% python3 -q
>>> import numpy as np
>>> from numpy import linalg as LA
>>> np.set_printoptions(precision=1, suppress=True, linewidth=160)
>>> M = np.load("layer11.npy")
>>> print(M)
[[5. 0. 0.]
 [0. 5. 4.]
 [0. 4. 5.]]
>>> print(round(float(LA.det(M)), 1))
45.0
>>> U, sigma = LA.svd(M)
Traceback (most recent call last):
  File "<python-input-6>", line 1, in <module>
    U, sigma = LA.svd(M)
    ^^^^^^^^
ValueError: too many values to unpack (expected 2)
>>> U, sigma, Vt = LA.svd(M, full_matrices=False)
>>> print(np.abs(Vt[0]))
[0.  0.7 0.7]
>>> print(U.shape, sigma.shape, Vt.shape)
(3, 3) (3,) (3, 3)
>>> print(np.round(np.sqrt((sigma ** 2).sum()), 1), np.round(LA.norm(M), 1))
10.3 10.3
>>> print((sigma > 1e-8).sum())
3
>>> print(np.round(U.T @ M @ Vt.T, 1) + 0)
[[9. 0. 0.]
 [0. 5. 0.]
 [0. 0. 1.]]
>>> print(np.allclose(U * sigma @ Vt, M))
True
>>> arr = np.load("test8.npy")
>>> print(arr)
[[0 0 1]
 [0 0 0]
 [0 0 0]]
>>> print(np.abs(np.diag(LA.qr(arr)[1])) > 1e-9)
[False False False]
>>> print(np.round(np.trace(LA.pinv(arr) @ arr), 1))
1.0
>>> print(arr @ LA.pinv(arr) @ arr)
[[0. 0. 1.]
 [0. 0. 0.]
 [0. 0. 0.]]
>>> try:
...     LA.inv(arr)
... except LA.LinAlgError as e:
...     print(repr(e))
... 
LinAlgError('Singular matrix')
>>> print(np.allclose(arr[:-1].T @ LA.lstsq(arr[:-1].T, arr[-1])[0], arr[-1]))
True
>>> print(np.unique(arr.round(6), axis=0).shape)
(2, 3)
>>> A = np.loadtxt("a.csv", delimiter=",")
>>> print(A)
[[-2. -1. -1.]
 [-1. -2. -1.]
 [-1. -1. -2.]]
>>> # symmetric, so the eigenvalues are real
>>> u, v = A[2], A[0]
>>> print(u @ u)
6.0
>>> print(u @ v)
5.0
>>> pr = (u @ v) / (u @ u) * u
>>> print(v - pr)
[-1.2 -0.2  0.7]
>>> print(pr)
[-0.8 -0.8 -1.7]
>>> print(LA.matrix_rank(np.outer(u, v)))
1
>>> print(round(float(LA.norm(u + v) ** 2 + LA.norm(u - v) ** 2), 1))
24.0
>>> w, evecs = LA.eigh(A)
>>> print(LA.eigvalsh(A + 2 * np.eye(3)))
[-2.  1.  1.]
>>> print(LA.svd(A, compute_uv=False))
[4. 1. 1.]
>>> print(np.round(evecs.T @ evecs, 1) + 0)
[[1. 0. 0.]
 [0. 1. 0.]
 [0. 0. 1.]]
>>> print(np.round(evecs.T @ A @ evecs, 1) + 0)
[[-4.  0.  0.]
 [ 0. -1.  0.]
 [ 0.  0. -1.]]
>>> print(evecs @ np.diag(w) @ evecs.T)
[[-2. -1. -1.]
 [-1. -2. -1.]
 [-1. -1. -2.]]
>>> print(w)
[-4. -1. -1.]
>>> mat = np.load("out19.npy")
>>> print(mat)
[[0.7 0.  0.  0.3]
 [0.2 0.5 0.  0.2]
 [0.  0.3 0.3 0.3]
 [0.  0.  0.  1. ]]
>>> u, v = mat[0], mat[1]
>>> print(np.round(u @ v, 1))
0.2
>>> print(round(float(u @ u), 1))
0.6
>>> pr = (u @ v) / (u @ u) * u
>>> print(np.outer(u, v))
[[0.2 0.3 0.  0.2]
 [0.  0.  0.  0. ]
 [0.  0.  0.  0. ]
 [0.1 0.2 0.  0.1]]
>>> X = np.load("dump.npy")
>>> print(X)
[[-0.5 -0.9]
 [-0.9  0.5]]
>>> # keeps lengths
>>> x0 = np.array([-2, -1])
>>> print(round(float(LA.det(X)), 1))
-1.0
>>> print(LA.inv(X))
[[-0.5 -0.9]
 [-0.9  0.5]]
>>> print(X.T @ (X @ x0))
[-2. -1.]
>>> print(np.round(LA.norm(x0), 1), round(LA.norm(X @ x0), 1))
2.2 2.2
>>> w, evecs = LA.eigh(X)
>>> x0 = np.array([0, -2])
>>> print(round(x0 @ X @ x0, 1))
1.9
>>> print(LA.eigvalsh(X[1:, 1:]))
[0.5]
>>> print(evecs * np.maximum(w, 0) @ evecs.T)
[[ 0.3 -0.4]
 [-0.4  0.7]]
>>> print(round(x0 @ X @ x0 / (x0 @ x0), 1), w[0], w[-1])
0.5 -1.0 1.0
